% ipython --no-banner

In [1]: import numpy as np

In [2]: np.set_printoptions(precision=3, suppress=True, linewidth=160, legacy="1.25")

In [3]: rd = lambda a: np.round(a, 3) + 0

In [4]: mat = np.load("dump.npy")

In [5]: mat
Out[5]: 
array([[ 0.254,  0.06 , -0.291],
       [ 0.793, -0.04 , -0.629],
       [-0.653,  0.06 ,  0.446],
       [ 0.139, -0.06 ,  0.   ],
       [ 0.726, -0.119, -0.446],
       [-0.973,  0.291,  0.793],
       [ 0.06 , -0.06 ,  0.06 ],
       [ 0.856, -0.159, -0.592],
       [-0.414,  0.119,  0.119],
       [ 0.992, -0.327, -0.898],
       [ 0.478,  0.04 , -0.43 ],
       [-0.139, -0.02 ,  0.139],
       [ 0.735, -0.06 , -0.537],
       [-0.735,  0.139,  0.43 ],
       [ 0.827, -0.06 , -0.653],
       [ 0.197, -0.119,  0.06 ],
       [ 0.989, -0.273, -0.898],
       [-0.217, -0.02 ,  0.197],
       [ 0.922, -0.159, -0.726],
       [ 0.949, -0.291, -0.686],
       [ 0.06 , -0.06 ,  0.06 ],
       [ 0.972, -0.414, -0.675]])

In [6]: Ac = mat - mat.mean(axis=1)
---------------------------------------------------------------------------
ValueError                                Traceback (most recent call last)
Cell In[6], line 1
----> 1 Ac = mat - mat.mean(axis=1)

ValueError: operands could not be broadcast together with shapes (22,3) (22,) 

In [7]: Ac = mat - mat.mean(axis=0)

In [8]: Uu, sigma, VT = np.linalg.svd(Ac, full_matrices=False)

In [9]: rd(sigma ** 2 / (sigma ** 2).sum())
Out[9]: array([0.977, 0.016, 0.008])

In [10]: rd((sigma ** 2).sum() ** 2 / (sigma ** 4).sum())
Out[10]: 1.048

In [11]: np.abs(Uu[:, 0]).argmax()
Out[11]: 5

In [12]: rd(VT[0] * np.sign(VT[0, np.abs(VT[0]).argmax()]))
Out[12]: array([ 0.782, -0.169, -0.6  ])

In [13]: np.searchsorted(np.cumsum(sigma ** 2) / (sigma ** 2).sum(), 0.9) + 1
Out[13]: 1

In [14]: vec = np.array([1, 0, 2])

In [15]: rhs = mat @ vec

In [16]: rd(np.linalg.lstsq(mat, rhs)[0])
Out[16]: array([1., 0., 2.])

In [17]: rng = np.random.default_rng(489)

In [18]: rhs = rhs + 0.02 * rng.normal(size=22)

In [19]: rd(rhs)
Out[19]: 
array([-0.33 , -0.443,  0.245,  0.173, -0.175,  0.631,  0.152, -0.337, -0.191, -0.831, -0.361,  0.126, -0.349,  0.114, -0.474,  0.324, -0.811,  0.158, -0.54 ,
       -0.453,  0.212, -0.361])

In [20]: beta, *_ = np.linalg.lstsq(mat, rhs)

In [21]: [round(float(np.linalg.norm(np.linalg.solve(mat.T @ mat + lam * np.eye(3), mat.T @ rhs))), 2) for lam in (0, 1, 10, 100)]
Out[21]: [2.31, 0.49, 0.26, 0.06]

In [22]: rd(beta)
Out[22]: array([1.053, 0.055, 2.059])

In [23]: rd(np.linalg.norm(rhs - mat @ beta))
Out[23]: 0.08
